$ python3 -q
>>> import numpy as np
>>> from numpy import linalg as LA
>>> np.set_printoptions(suppress=True, linewidth=140)
>>> def rd(a):
...     return np.round(a, 1) + 0
... 
>>> F = np.load("dump.npy")
>>> print(F)
[[ 1 -1  1]
 [ 1  0  0]
 [ 1  1  1]
 [ 1  2  4]]
>>> A2 = np.c_[F[:, :2] @ np.array([[2, 1], [1, 2]]), np.array([0, -4, 3, 1])]
>>> print(A2)
[[ 1 -1  0]
 [ 2  1 -4]
 [ 3  3  3]
 [ 4  5  1]]
>>> print(LA.matrix_rank(A2))
3
>>> vec = np.array([4, 3, 3])
>>> rhs = F @ vec
>>> print(rhs)
[ 4  4 10 22]
>>> print(rd(LA.lstsq(F, rhs)[0]))
[4. 3. 3.]
>>> rng = np.random.default_rng(663)
>>> rhs = rhs + 0.1 * rng.normal(size=4)
>>> print(rd(rhs))
[ 4.   3.8 10.  22.1]
>>> beta, *_ = LA.lstsq(F, rhs)
>>> print(rd(beta))
[3.9 3.  3.1]
>>> print(rd(LA.norm(rhs - F @ beta)))
0.1
>>> print(rd(F.T @ (rhs - F @ beta)))
[0. 0. 0.]
>>> m1 = np.load("layer16.npy")
>>> print(m1)
[[ 8. -3. -3.]
 [-4.  8.  4.]
 [ 4. -3.  1.]]
>>> O = m1.astype(float).copy()
>>> for j in range(3):
...     O[:, j] -= O[:, :j] @ (O[:, :j].T @ O[:, j])
...     O[:, j] /= LA.norm(O[:, j])
... 
>>> print(rd(O.T @ m1))
[[ 9.8 -6.9 -3.7]
 [ 0.   5.8  2.1]
 [ 0.   0.   2.8]]
>>> U, sig, vt = LA.svd(m1, full_matrices=False)
>>> print(rd(sig / sig[0]))
[1.  0.4 0.2]
>>> print(rd(np.sqrt((sig ** 2).sum())), rd(LA.norm(m1)))
14.3 14.3
>>> print(np.abs(U[:, 0]).round(6).argmax())
1
>>> print(rd(np.abs(vt[0])))
[0.7 0.6 0.3]
>>> def softmax(z):
...     e = np.exp(z - z.max(axis=-1, keepdims=True))
...     return e / e.sum(axis=-1, keepdims=True)
... 
>>> print(rd(softmax(m1[1])))
[0. 1. 0.]
>>> print(rd(softmax(m1[1] + -2)))
[0. 1. 0.]
>>> print(rd(softmax(m1).sum(axis=1)))
[1. 1. 1.]
>>> scores = m1 @ m1.T / np.sqrt(3)
>>> print(rd(softmax(scores)))
[[1. 0. 0.]
 [0. 1. 0.]
 [1. 0. 0.]]
>>> print(softmax(scores)[1] @ m1)
[-4.  8.  4.]
>>> print(softmax(scores).round(6).argmax(axis=1))
[0 1 0]
>>> A2 = LA.inv(m1)
>>> print(rd(LA.inv(A2)))
[[ 8. -3. -3.]
 [-4.  8.  4.]
 [ 4. -3.  1.]]
>>> print(rd(LA.slogdet(m1)[0]))
1.0
>>> print(rd(m1 @ A2))
[[1. 0. 0.]
 [0. 1. 0.]
 [0. 0. 1.]]
>>> M = np.load("case0.npy")
>>> print(M)
[[ 0.9 -3.5  1.5  0.1]
 [-0.1 -3.5 -0.8  0.3]
 [ 0.  -2.   0.2  0.7]
 [-1.6  5.   0.6 -1.8]]
>>> O = M.astype(float).copy()
>>> for j in range(4):
...     O[:, j] -= O[:, :j] @ (O[:, :j].T @ O[:, j])
...     O[:, j] /= LA.norm(O[:, j])
... 
>>> print(rd(O.T @ M))
[[ 1.8 -5.9  0.3  1.6]
 [ 0.   4.4  0.4 -0.6]
 [ 0.   0.   1.8 -0.7]
 [ 0.   0.   0.   0.7]]
>>> print(rd(O))
[[ 0.5 -0.1  0.8 -0.3]
 [-0.1 -0.9 -0.3 -0.4]
 [ 0.  -0.5  0.2  0.9]
 [-0.9  0.   0.5 -0.1]]
